% ipython --no-banner

In [1]: import numpy as np

In [2]: np.set_printoptions(suppress=True, linewidth=120)

In [3]: rd = lambda a: np.round(a, 2) + 0

In [4]: arr = np.load("block10.npy")

In [5]: rd(arr)
Out[5]: 
array([[ 2.31, -0.25, -0.19, -0.29,  0.16, -0.54, -0.31, -0.45,  0.36,  0.35, -0.96,  0.13,  0.71],
       [-0.25,  3.28,  0.43,  0.68,  0.72,  0.25, -0.64,  0.14,  0.13, -0.45,  0.32,  0.28, -0.23],
       [-0.19,  0.43,  2.65, -0.03, -0.68,  0.26, -0.43,  0.2 ,  0.69,  0.26, -0.5 ,  0.55,  0.18],
       [-0.29,  0.68, -0.03,  2.54, -0.85,  0.6 , -0.76,  0.58, -0.07, -0.31,  0.36, -0.21, -0.16],
       [ 0.16,  0.72, -0.68, -0.85,  2.04,  0.09, -0.62, -0.67,  0.31,  0.38,  0.69, -0.42,  0.79],
       [-0.54,  0.25,  0.26,  0.6 ,  0.09,  2.33, -0.31,  0.24,  0.41,  0.47,  0.1 ,  0.4 ,  0.55],
       [-0.31, -0.64, -0.43, -0.76, -0.62, -0.31,  3.27, -0.31,  0.17, -0.33,  0.22,  0.09,  0.1 ],
       [-0.45,  0.14,  0.2 ,  0.58, -0.67,  0.24, -0.31,  1.41, -0.54,  0.49, -0.49, -0.1 , -0.12],
       [ 0.36,  0.13,  0.69, -0.07,  0.31,  0.41,  0.17, -0.54,  2.79, -0.25,  0.14,  0.51,  0.9 ],
       [ 0.35, -0.45,  0.26, -0.31,  0.38,  0.47, -0.33,  0.49, -0.25,  2.75, -0.4 , -0.39, -0.79],
       [-0.96,  0.32, -0.5 ,  0.36,  0.69,  0.1 ,  0.22, -0.49,  0.14, -0.4 ,  1.3 ,  0.05,  0.09],
       [ 0.13,  0.28,  0.55, -0.21, -0.42,  0.4 ,  0.09, -0.1 ,  0.51, -0.39,  0.05,  2.31,  0.12],
       [ 0.71, -0.23,  0.18, -0.16,  0.79,  0.55,  0.1 , -0.12,  0.9 , -0.79,  0.09,  0.12,  3.01]])

In [6]: vals, vecs = np.linalg.eigh(arr)

In [7]: rd(np.linalg.eigvalsh(arr + 3 * np.eye(13)))
Out[7]: array([3., 3., 4., 4., 5., 5., 5., 6., 6., 7., 7., 8., 8.])

In [8]: rd(np.linalg.eigvalsh(arr @ arr))
Out[8]: array([ 0.,  0.,  1.,  1.,  4.,  4.,  4.,  9.,  9., 16., 16., 25., 25.])

In [9]: rd(vals)
Out[9]: array([0., 0., 1., 1., 2., 2., 2., 3., 3., 4., 4., 5., 5.])

In [10]: vals, vecs = np.linalg.eigh(arr)

In [11]: vec = np.array([6, -1, 2, -6, 4, -6, 6, -8, 8, 9, -3, 8, -6])

In [12]: rd(np.abs(arr).sum(axis=1).max()), rd(np.abs(vals).max())
Out[12]: (np.float64(8.42), np.float64(5.0))

In [13]: rd(vec @ arr @ vec)
Out[13]: np.float64(1514.74)

In [14]: rd(vec @ arr @ vec / (vec @ vec)), rd(vals[0]), rd(vals[-1])
Out[14]: (np.float64(3.14), np.float64(0.0), np.float64(5.0))

In [15]: rd(np.linalg.eigvalsh(arr[1:, 1:]))
Out[15]: array([0.  , 0.52, 1.  , 1.19, 2.  , 2.  , 2.51, 3.  , 3.62, 4.  , 4.86, 5.  ])
